% python3 -q
>>> import numpy as np
>>> np.set_printoptions(suppress=True, linewidth=140)
>>> rnd = lambda a: np.round(a, 2) + 0
>>> m1 = np.loadtxt("x.csv", delimiter=",")
>>> rnd(m1)
array([[0.07, 0.2 , 0.01, 0.12, 0.07, 0.04],
       [0.2 , 0.61, 0.04, 0.37, 0.2 , 0.12],
       [0.01, 0.04, 0.  , 0.02, 0.01, 0.01],
       [0.12, 0.37, 0.02, 0.22, 0.12, 0.07],
       [0.07, 0.2 , 0.01, 0.12, 0.07, 0.04],
       [0.04, 0.12, 0.01, 0.07, 0.04, 0.02]])
>>> left, sigma, Vh = np.linalg.svd(m1)
>>> V = Vh[:(sigma > 1e-8).sum()]
>>> rng = np.random.default_rng(8291)
>>> x0 = m1[3] + -1 * m1[4] + rng.integers(2) * np.eye(6)[0]
>>> rnd(x0)
array([0.05, 0.16, 0.01, 0.1 , 0.05, 0.03])
>>> np.allclose(V.T @ V @ x0, x0)
True
>>> def softmax(z):
...     e = np.exp(z - z.max(axis=-1, keepdims=True))
...     return e / e.sum(axis=-1, keepdims=True)
... 
>>> rnd(softmax(m1[4] + 4))
array([0.16, 0.19, 0.15, 0.17, 0.16, 0.16])
>>> rnd(softmax(m1).sum(axis=1))
array([1., 1., 1., 1., 1., 1.])
>>> S = m1 @ m1.T / np.sqrt(6)
>>> rnd(softmax(S))
array([[0.17, 0.17, 0.16, 0.17, 0.17, 0.16],
       [0.16, 0.19, 0.15, 0.17, 0.16, 0.16],
       [0.17, 0.17, 0.17, 0.17, 0.17, 0.17],
       [0.16, 0.18, 0.16, 0.17, 0.16, 0.16],
       [0.17, 0.17, 0.16, 0.17, 0.17, 0.16],
       [0.17, 0.17, 0.16, 0.17, 0.17, 0.16]])
>>> rnd(softmax(S)[4] @ m1)
array([0.09, 0.26, 0.02, 0.16, 0.09, 0.05])
>>> softmax(S).round(6).argmax(axis=1)
array([1, 1, 1, 1, 1, 1])
>>> F = np.load("out15.npy")
>>> rnd(F)
array([[ 0.06,  0.59,  0.  , -0.49,  0.34, -0.24, -0.49,  0.02],
       [ 0.17,  0.63, -0.2 , -0.05, -0.17,  0.5 ,  0.44, -0.24],
       [-0.55,  0.17,  0.  ,  0.32,  0.65, -0.13,  0.33, -0.13],
       [-0.55,  0.17,  0.  ,  0.29, -0.26,  0.45, -0.54,  0.14],
       [ 0.22, -0.04, -0.87,  0.33,  0.12, -0.12, -0.23, -0.07],
       [ 0.55,  0.07,  0.35,  0.46,  0.42,  0.31, -0.16,  0.25],
       [ 0.  ,  0.4 ,  0.01,  0.29, -0.33, -0.47,  0.21,  0.62],
       [ 0.11,  0.19,  0.3 ,  0.4 , -0.27, -0.37, -0.19, -0.68]])
>>> Q, V = np.linalg.qr(F[:, :2])[0], np.linalg.qr(F[:, 2:])[0]
>>> sigma = np.linalg.svd(Q.T @ V, compute_uv=False)
>>> rnd(np.degrees(np.arccos(sigma.clip(0, 1))))
array([90., 90.])
>>> (sigma > 0.9).sum()
np.int64(0)
>>> Q, R = np.linalg.qr(F)
>>> rnd(R)
array([[-1.,  0.,  0.,  0.,  0.,  0.,  0.,  0.],
       [ 0., -1.,  0.,  0.,  0.,  0.,  0.,  0.],
       [ 0.,  0., -1.,  0.,  0.,  0.,  0.,  0.],
       [ 0.,  0.,  0., -1.,  0.,  0.,  0.,  0.],
       [ 0.,  0.,  0.,  0., -1.,  0.,  0.,  0.],
       [ 0.,  0.,  0.,  0.,  0., -1.,  0.,  0.],
       [ 0.,  0.,  0.,  0.,  0.,  0., -1.,  0.],
       [ 0.,  0.,  0.,  0.,  0.,  0.,  0., -1.]])
>>> np.allclose(R.T @ R, F.T @ F)
True
>>> rnd(Q @ R)
array([[ 0.06,  0.59,  0.  , -0.49,  0.34, -0.24, -0.49,  0.02],
       [ 0.17,  0.63, -0.2 , -0.05, -0.17,  0.5 ,  0.44, -0.24],
       [-0.55,  0.17,  0.  ,  0.32,  0.65, -0.13,  0.33, -0.13],
       [-0.55,  0.17,  0.  ,  0.29, -0.26,  0.45, -0.54,  0.14],
       [ 0.22, -0.04, -0.87,  0.33,  0.12, -0.12, -0.23, -0.07],
       [ 0.55,  0.07,  0.35,  0.46,  0.42,  0.31, -0.16,  0.25],
       [ 0.  ,  0.4 ,  0.01,  0.29, -0.33, -0.47,  0.21,  0.62],
       [ 0.11,  0.19,  0.3 ,  0.4 , -0.27, -0.37, -0.19, -0.68]])
>>> rnd(np.linalg.norm(F, axis=0))
array([1., 1., 1., 1., 1., 1., 1., 1.])
>>> rnd(np.linalg.pinv(F))
array([[ 0.06,  0.17, -0.55, -0.55,  0.22,  0.55,  0.  ,  0.11],
       [ 0.59,  0.63,  0.17,  0.17, -0.04,  0.07,  0.4 ,  0.19],
       [ 0.  , -0.2 ,  0.  ,  0.  , -0.87,  0.35,  0.01,  0.3 ],
       [-0.49, -0.05,  0.32,  0.29,  0.33,  0.46,  0.29,  0.4 ],
       [ 0.34, -0.17,  0.65, -0.26,  0.12,  0.42, -0.33, -0.27],
       [-0.24,  0.5 , -0.13,  0.45, -0.12,  0.31, -0.47, -0.37],
       [-0.49,  0.44,  0.33, -0.54, -0.23, -0.16,  0.21, -0.19],
       [ 0.02, -0.24, -0.13,  0.14, -0.07,  0.25,  0.62, -0.68]])
>>> rnd(np.linalg.svd(F, compute_uv=False))
array([1., 1., 1., 1., 1., 1., 1., 1.])
>>> rnd(F.T @ F)
array([[1., 0., 0., 0., 0., 0., 0., 0.],
       [0., 1., 0., 0., 0., 0., 0., 0.],
       [0., 0., 1., 0., 0., 0., 0., 0.],
       [0., 0., 0., 1., 0., 0., 0., 0.],
       [0., 0., 0., 0., 1., 0., 0., 0.],
       [0., 0., 0., 0., 0., 1., 0., 0.],
       [0., 0., 0., 0., 0., 0., 1., 0.],
       [0., 0., 0., 0., 0., 0., 0., 1.]])
>>> M = np.load("a.npy")
>>> rnd(M)
array([[ 5.35,  2.06,  3.19, -4.02,  6.39],
       [ 5.21,  6.31, -3.92,  1.82,  3.78],
       [ 4.18,  0.18,  4.83, -5.05,  5.8 ],
       [-5.87, -5.91,  2.46, -0.45, -4.94],
       [ 5.82,  3.11,  2.07, -3.23,  6.46],
       [-5.14, -1.68, -3.56,  4.27, -6.31],
       [-5.73, -2.88, -2.32,  3.42, -6.47],
       [ 0.07,  4.22, -6.8 ,  5.54, -2.29],
       [ 4.14,  0.12,  4.87, -5.08,  5.78],
       [-5.46, -2.29, -2.96,  3.87, -6.42],
       [-5.7 , -6.07,  2.93, -0.88, -4.62],
       [ 4.61,  6.37, -4.75,  2.65,  2.91],
       [ 5.59,  2.55,  2.68, -3.67,  6.45],
       [ 6.19,  4.95, -0.49, -1.24,  5.95],
       [-5.96, -3.51, -1.58,  2.87, -6.44],
       [-2.06, -5.53,  6.51, -4.77,  0.22],
       [ 5.07,  6.34, -4.15,  2.04,  3.57],
       [-0.17,  4.03, -6.79,  5.59, -2.52],
       [-3.28,  0.97, -5.62,  5.46, -5.19],
       [ 6.19,  4.95, -0.49, -1.24,  5.95],
       [-5.79, -3.04, -2.14,  3.28, -6.47],
       [ 4.97,  1.39,  3.83, -4.44,  6.24],
       [-5.98, -3.57, -1.51,  2.82, -6.43],
       [-5.53, -2.44, -2.81,  3.76, -6.44],
       [ 2.37, -2.  ,  6.18, -5.67,  4.48],
       [-5.17, -6.32,  3.98, -1.87, -3.73],
       [-5.98, -3.59, -1.48,  2.8 , -6.43],
       [ 0.11,  4.25, -6.81,  5.53, -2.25],
       [-4.88, -6.37,  4.41, -2.3 , -3.3 ],
       [-4.72, -0.98, -4.19,  4.67, -6.12],
       [ 3.72,  6.23, -5.61,  3.59,  1.73],
       [ 5.75,  6.03, -2.8 ,  0.76,  4.71]])
>>> r = np.linalg.matrix_rank(M)
>>> r
np.int64(2)
>>> N = np.linalg.svd(M)[2][r:].T
>>> np.linalg.matrix_rank(M.T @ M), np.linalg.matrix_rank(M @ M.T)
(np.int64(2), np.int64(2))
>>> N.shape
(5, 3)
>>> gram = np.cov(M, rowvar=False)
>>> rnd(np.corrcoef(M[:, 3], M[:, 0])[0, 1])
np.float64(-0.44)
>>> rnd(np.polyfit(M[:, 3], M[:, 0], 1))
array([-0.59,  0.13])
>>> rnd(np.corrcoef(M.T))
array([[ 1.  ,  0.81,  0.09, -0.44,  0.96],
       [ 0.81,  1.  , -0.5 ,  0.17,  0.62],
       [ 0.09, -0.5 ,  1.  , -0.94,  0.36],
       [-0.44,  0.17, -0.94,  1.  , -0.67],
       [ 0.96,  0.62,  0.36, -0.67,  1.  ]])
>>> np.argsort(-M.std(axis=0).round(6), kind="stable")
array([4, 0, 1, 2, 3])
>>> rnd(np.linalg.eigvalsh(gram)[::-1])
array([66.51, 35.37,  0.  ,  0.  ,  0.  ])
>>> np.argwhere(np.triu(np.abs(np.corrcoef(M.T)) > 0.8, 1))
array([[0, 1],
       [0, 4],
       [2, 3]])
>>> rnd(softmax(10 * M[24]))
array([0., 0., 1., 0., 0.])
>>> S = M @ M.T / np.sqrt(5)
>>> rnd(softmax(S)[24] @ M)
array([ 2.6 , -1.72,  6.  , -5.59,  4.65])
>>> left, sigma, Vh = np.linalg.svd(M)
>>> rnd(sigma)
array([45.56, 33.53,  0.  ,  0.  ,  0.  ])
>>> other = left[:, :2] @ np.diag(sigma[:2]) @ Vh[:2]
>>> rnd(np.linalg.norm(M - other) / np.linalg.norm(M))
np.float64(0.0)
>>> np.linalg.matrix_rank(other)
np.int64(2)
>>> np.linalg.matrix_rank(M, rtol=0.05)
np.int64(2)
>>> rnd(np.abs(M - other).max())
np.float64(0.0)
>>> rnd(np.linalg.norm(M, 2) / np.linalg.norm(M))
np.float64(0.81)
>>> np.linalg.cond(M) > 100
np.True_
>>> np.linalg.matrix_rank(M, rtol=0.1)
np.int64(2)
>>> E = np.minimum.outer(np.arange(1, 4), np.arange(1, 4)) * 3
>>> E
array([[3, 3, 3],
       [3, 6, 6],
       [3, 6, 9]])
>>> Q, R = np.linalg.qr(E)
>>> rnd(Q)
array([[-0.58,  0.82,  0.  ],
       [-0.58, -0.41, -0.71],
       [-0.58, -0.41,  0.71]])
>>> rnd(np.abs(np.diag(R)))
array([5.2 , 2.45, 2.12])
>>> rnd(Q.T @ Q)
array([[1., 0., 0.],
       [0., 1., 0.],
       [0., 0., 1.]])
>>> Q, V = np.linalg.qr(E[:, :2])[0], np.linalg.qr(E[:, 2:])[0]
>>> sigma = np.linalg.svd(Q.T @ V, compute_uv=False)
>>> rnd(np.linalg.norm(Q @ Q.T - V @ V.T, 2))
np.float64(1.0)
>>> rnd(sigma)
array([0.98])
>>> arr = np.loadtxt("layer14.csv", delimiter=",")
>>> arr
array([[  0.,   0.,  -6.,   0.,   0.,  -2.],
       [-15.,   0.,  -9.,  -5.,   0.,  -3.],
       [  0.,  -9.,  -9.,   0.,  -3.,  -3.],
       [  0.,   0.,   2.,   0.,   0.,  -6.],
       [  5.,   0.,   3., -15.,   0.,  -9.],
       [  0.,   3.,   3.,   0.,  -9.,  -9.]])
>>> Q, R = np.linalg.qr(arr)
>>> rnd(Q.T @ Q)
array([[1., 0., 0., 0., 0., 0.],
       [0., 1., 0., 0., 0., 0.],
       [0., 0., 1., 0., 0., 0.],
       [0., 0., 0., 1., 0., 0.],
       [0., 0., 0., 0., 1., 0.],
       [0., 0., 0., 0., 0., 1.]])
>>> rnd(np.abs(np.diag(R)))
array([15.81,  9.49,  6.32, 15.81,  9.49,  6.32])
>>> rnd(Q)
array([[ 0.  ,  0.  , -0.95,  0.  ,  0.  ,  0.32],
       [ 0.95,  0.  ,  0.  , -0.32,  0.  ,  0.  ],
       [ 0.  ,  0.95,  0.  ,  0.  , -0.32,  0.  ],
       [ 0.  ,  0.  ,  0.32,  0.  ,  0.  ,  0.95],
       [-0.32,  0.  ,  0.  , -0.95,  0.  ,  0.  ],
       [ 0.  , -0.32,  0.  ,  0.  , -0.95,  0.  ]])
>>> rnd(np.trace(Q @ Q.T))
np.float64(6.0)
>>> other = np.linalg.inv(arr)
>>> rnd(np.linalg.det(arr) * other)
array([[  81000.,  -54000.,       0.,  -27000.,   18000.,       0.],
       [ 135000.,       0.,  -90000.,  -45000.,       0.,   30000.],
       [-135000.,       0.,       0.,   45000.,       0.,       0.],
       [  27000.,  -18000.,       0.,   81000.,  -54000.,       0.],
       [  45000.,       0.,  -30000.,  135000.,       0.,  -90000.],
       [ -45000.,       0.,       0., -135000.,       0.,       0.]])
>>> rnd(np.linalg.slogdet(arr)[0])
np.float64(1.0)
>>> r0 = np.array([2, 5, 3])
>>> np.convolve(arr[0], r0)
array([  0.,   0., -12., -30., -18.,  -4., -10.,  -6.])
>>> np.correlate(arr[0], arr[3], "full")
array([ 0.,  0., 36.,  0.,  0.,  0.,  0.,  0., -4.,  0.,  0.])
>>> rnd(np.linalg.det(arr))
np.float64(900000.0)
>>> np.allclose(arr, arr.T)
False
>>> rnd(np.abs(np.linalg.eigvals(arr)).max())
np.float64(17.64)
>>> np.trace(arr)
np.float64(-18.0)
>>> np.allclose(arr @ arr.T, arr.T @ arr)
False
>>> rnd(softmax(arr[5]))
array([0.02, 0.48, 0.48, 0.02, 0.  , 0.  ])
>>> S = arr @ arr.T / np.sqrt(6)
>>> rnd(softmax(S))
array([[0. , 0.5, 0.5, 0. , 0. , 0. ],
       [0. , 1. , 0. , 0. , 0. , 0. ],
       [0. , 0. , 1. , 0. , 0. , 0. ],
       [0. , 0. , 0. , 0. , 0.5, 0.5],
       [0. , 0. , 0. , 0. , 1. , 0. ],
       [0. , 0. , 0. , 0. , 0. , 1. ]])
>>> softmax(S).round(6).argmax(axis=1)
array([1, 1, 2, 4, 4, 5])
>>> rnd(softmax(S + np.triu(np.full(S.shape, -np.inf), 1)))
array([[1., 0., 0., 0., 0., 0.],
       [0., 1., 0., 0., 0., 0.],
       [0., 0., 1., 0., 0., 0.],
       [0., 0., 0., 1., 0., 0.],
       [0., 0., 0., 0., 1., 0.],
       [0., 0., 0., 0., 0., 1.]])
>>> r0 = np.array([4, -3, 2, -2, 5, 3, 4])
>>> r1 = np.array([0, 7, 0, 4, 7, 5, 3, 6, 7])
>>> W0 = np.outer(r0, r1)
>>> W0
array([[  0,  28,   0,  16,  28,  20,  12,  24,  28],
       [  0, -21,   0, -12, -21, -15,  -9, -18, -21],
       [  0,  14,   0,   8,  14,  10,   6,  12,  14],
       [  0, -14,   0,  -8, -14, -10,  -6, -12, -14],
       [  0,  35,   0,  20,  35,  25,  15,  30,  35],
       [  0,  21,   0,  12,  21,  15,   9,  18,  21],
       [  0,  28,   0,  16,  28,  20,  12,  24,  28]])
>>> left, sigma, Vh = np.linalg.svd(W0)
>>> V = Vh[:(sigma > 1e-8).sum()]
>>> x0 = W0[1] + 2 * W0[4] + rng.integers(2) * np.eye(9)[3]
>>> x0
array([ 0., 49.,  0., 28., 49., 35., 21., 42., 49.])
>>> rnd(np.linalg.norm(x0 - V.T @ V @ x0))
np.float64(0.0)
>>> rnd(np.diag(V.T @ V))
array([0.  , 0.21, 0.  , 0.07, 0.21, 0.11, 0.04, 0.15, 0.21])
>>> J = np.eye(7, dtype=int)[rng.permutation(7)]
>>> J
array([[1, 0, 0, 0, 0, 0, 0],
       [0, 0, 0, 0, 0, 1, 0],
       [0, 1, 0, 0, 0, 0, 0],
       [0, 0, 0, 1, 0, 0, 0],
       [0, 0, 1, 0, 0, 0, 0],
       [0, 0, 0, 0, 0, 0, 1],
       [0, 0, 0, 0, 1, 0, 0]])
>>> np.linalg.matrix_power(J, 2)
array([[1, 0, 0, 0, 0, 0, 0],
       [0, 0, 0, 0, 0, 0, 1],
       [0, 0, 0, 0, 0, 1, 0],
       [0, 0, 0, 1, 0, 0, 0],
       [0, 1, 0, 0, 0, 0, 0],
       [0, 0, 0, 0, 1, 0, 0],
       [0, 0, 1, 0, 0, 0, 0]])
>>> J.sum(axis=1)
array([1, 1, 1, 1, 1, 1, 1])
>>> pr = np.eye(7)[4]
>>> for _ in range(6):
...     pr = pr @ J
...     print(pr.round(2))
... 
[0. 0. 1. 0. 0. 0. 0.]
[0. 1. 0. 0. 0. 0. 0.]
[0. 0. 0. 0. 0. 1. 0.]
[0. 0. 0. 0. 0. 0. 1.]
[0. 0. 0. 0. 1. 0. 0.]
[0. 0. 1. 0. 0. 0. 0.]
